$ ipython --no-banner

In [1]: import numpy as np

In [2]: np.set_printoptions(precision=2, suppress=True, linewidth=200)

In [3]: W0 = np.load("dump.npy")

In [4]: W0
Out[4]: 
array([[ 0.64, -0.09, -0.46, -0.09],
       [-0.09,  0.01,  0.07,  0.01],
       [-0.46,  0.07,  0.33,  0.07],
       [-0.09,  0.01,  0.07,  0.01]])

In [5]: rk = np.linalg.matrix_rank(W0)

In [6]: rk
Out[6]: np.int64(1)

In [7]: N = np.linalg.svd(W0)[2][rk:].T

In [8]: np.linalg.matrix_rank(W0.T @ W0), np.linalg.matrix_rank(W0 @ W0.T)
Out[8]: (np.int64(1), np.int64(1))

In [9]: [int(np.linalg.matrix_rank(W0[:i])) for i in range(1, len(W0) + 1)]
Out[9]: [1, 1, 1, 1]

In [10]: [int(np.linalg.matrix_rank(W0[:, :j + 1])) for j in range(4)]
Out[10]: [1, 1, 1, 1]

In [11]: [int(np.linalg.matrix_rank(np.delete(W0, i, axis=0))) for i in range(4)]
Out[11]: [1, 1, 1, 1]

In [12]: np.round(np.linalg.norm(W0, 2) / np.linalg.norm(W0), 2)
Out[12]: np.float64(1.0)

In [13]: print(np.linalg.matrix_rank(W0, rtol=0.1))
1

In [14]: [round(float(x), 2) for x in np.linalg.svd(W0, compute_uv=False)[:3]]
Out[14]: [1.0, 0.0, 0.0]

In [15]: w, evecs = np.linalg.eigvalsh(W0)
ValueError: too many values to unpack (expected 2)


In [16]: w, evecs = np.linalg.eigh(W0)

In [17]: np.linalg.eigvalsh(W0 + -2 * np.eye(4))
Out[17]: array([-2., -2., -2., -1.])

In [18]: np.round(np.linalg.eigvalsh(W0 @ W0), 2) + 0
Out[18]: array([0., 0., 0., 1.])

In [19]: w.sum(), np.trace(W0)
Out[19]: (np.float64(1.0), np.float64(1.0))

In [20]: evecs @ np.diag(w) @ evecs.T
Out[20]: 
array([[ 0.64, -0.09, -0.46, -0.09],
       [-0.09,  0.01,  0.07,  0.01],
       [-0.46,  0.07,  0.33,  0.07],
       [-0.09,  0.01,  0.07,  0.01]])

In [21]: np.round(evecs.T @ evecs, 2) + 0
Out[21]: 
array([[1., 0., 0., 0.],
       [0., 1., 0., 0.],
       [0., 0., 1., 0.],
       [0., 0., 0., 1.]])

In [22]: np.unique(W0.round(6), axis=0).shape
Out[22]: (3, 4)

In [23]: print(W0 @ np.linalg.pinv(W0) @ W0)
[[ 0.64 -0.09 -0.46 -0.09]
 [-0.09  0.01  0.07  0.01]
 [-0.46  0.07  0.33  0.07]
 [-0.09  0.01  0.07  0.01]]

In [24]: round(float(np.trace(np.linalg.pinv(W0) @ W0)), 2)
Out[24]: 1.0

In [25]: np.abs(np.diag(np.linalg.qr(W0)[1])) > 1e-9
Out[25]: array([ True, False, False, False])

In [26]: np.allclose(W0[:-1].T @ np.linalg.lstsq(W0[:-1].T, W0[-1])[0], W0[-1])
Out[26]: True

In [27]: print(np.linalg.lstsq(W0[:-1].T, W0[-1])[2])
1

In [28]: A = np.loadtxt("layer7.csv", delimiter=",")

In [29]: A
Out[29]: 
array([[0.25, 0.25, 0.25, 0.  , 0.25],
       [0.  , 0.5 , 0.  , 0.  , 0.5 ],
       [0.  , 0.25, 0.5 , 0.25, 0.  ],
       [0.  , 0.  , 0.33, 0.67, 0.  ],
       [0.  , 0.25, 0.25, 0.25, 0.25]])

In [30]: U, s = np.linalg.svd(A)
ValueError: too many values to unpack (expected 2)


In [31]: U, s, vt = np.linalg.svd(A, full_matrices=False)

In [32]: (s > 1e-8).sum()
Out[32]: np.int64(5)

In [33]: np.round(U.T @ A @ vt.T, 2) + 0
Out[33]: 
array([[1.08, 0.  , 0.  , 0.  , 0.  ],
       [0.  , 0.77, 0.  , 0.  , 0.  ],
       [0.  , 0.  , 0.35, 0.  , 0.  ],
       [0.  , 0.  , 0.  , 0.21, 0.  ],
       [0.  , 0.  , 0.  , 0.  , 0.04]])

In [34]: np.round(vt @ vt.T, 2) + 0
Out[34]: 
array([[1., 0., 0., 0., 0.],
       [0., 1., 0., 0., 0.],
       [0., 0., 1., 0., 0.],
       [0., 0., 0., 1., 0.],
       [0., 0., 0., 0., 1.]])

In [35]: s / s[0]
Out[35]: array([1.  , 0.71, 0.32, 0.2 , 0.04])

In [36]: np.abs(vt[0])
Out[36]: array([0.08, 0.49, 0.58, 0.54, 0.37])

In [37]: s
Out[37]: array([1.08, 0.77, 0.35, 0.21, 0.04])

In [38]: w, evecs = np.linalg.eig(A)

In [39]: print(round(np.prod(w), 2))
0.0

In [40]: np.sort(np.linalg.eigvals(A @ A))
Out[40]: array([0.01, 0.06, 0.06, 0.36, 1.  ])

In [41]: w
Out[41]: array([0.25, 1.  , 0.6 , 0.07, 0.25])

In [42]: O = A.astype(float).copy()

In [43]: for j in range(5):
    ...:     O[:, j] -= O[:, :j] @ (O[:, :j].T @ O[:, j])
    ...:     O[:, j] /= np.linalg.norm(O[:, j])
    ...: 

In [44]: np.round(O.T @ O, 2) + 0
Out[44]: 
array([[1., 0., 0., 0., 0.],
       [0., 1., 0., 0., 0.],
       [0., 0., 1., 0., 0.],
       [0., 0., 0., 1., 0.],
       [0., 0., 0., 0., 1.]])

In [45]: np.round(O.T @ A, 2) + 0
Out[45]: 
array([[ 0.25,  0.25,  0.25,  0.  ,  0.25],
       [ 0.  ,  0.61,  0.31,  0.2 ,  0.51],
       [ 0.  ,  0.  ,  0.57,  0.6 , -0.16],
       [ 0.  ,  0.  ,  0.  ,  0.41,  0.14],
       [ 0.  ,  0.  ,  0.  ,  0.  ,  0.07]])

In [46]: ang = np.radians(15)

In [47]: Rm = np.eye(5)

In [48]: Rm[0, 0] = Rm[1, 1] = np.cos(ang)

In [49]: Rm[0, 1], Rm[1, 0] = -np.sin(ang), np.sin(ang)

In [50]: Rm
Out[50]: 
array([[ 0.97, -0.26,  0.  ,  0.  ,  0.  ],
       [ 0.26,  0.97,  0.  ,  0.  ,  0.  ],
       [ 0.  ,  0.  ,  1.  ,  0.  ,  0.  ],
       [ 0.  ,  0.  ,  0.  ,  1.  ,  0.  ],
       [ 0.  ,  0.  ,  0.  ,  0.  ,  1.  ]])

In [51]: A2 = A @ Rm.T

In [52]: np.linalg.svd(A, compute_uv=False), np.linalg.svd(A2, compute_uv=False)
Out[52]: (array([1.08, 0.77, 0.35, 0.21, 0.04]), array([1.08, 0.77, 0.35, 0.21, 0.04]))

In [53]: np.abs(A2 - A).max(axis=0)
Out[53]: array([0.13, 0.06, 0.  , 0.  , 0.  ])

In [54]: np.allclose(np.linalg.norm(A, axis=1), np.linalg.norm(A2, axis=1))
Out[54]: True

In [55]: print(np.allclose(A @ A.T, A2 @ A2.T))
True
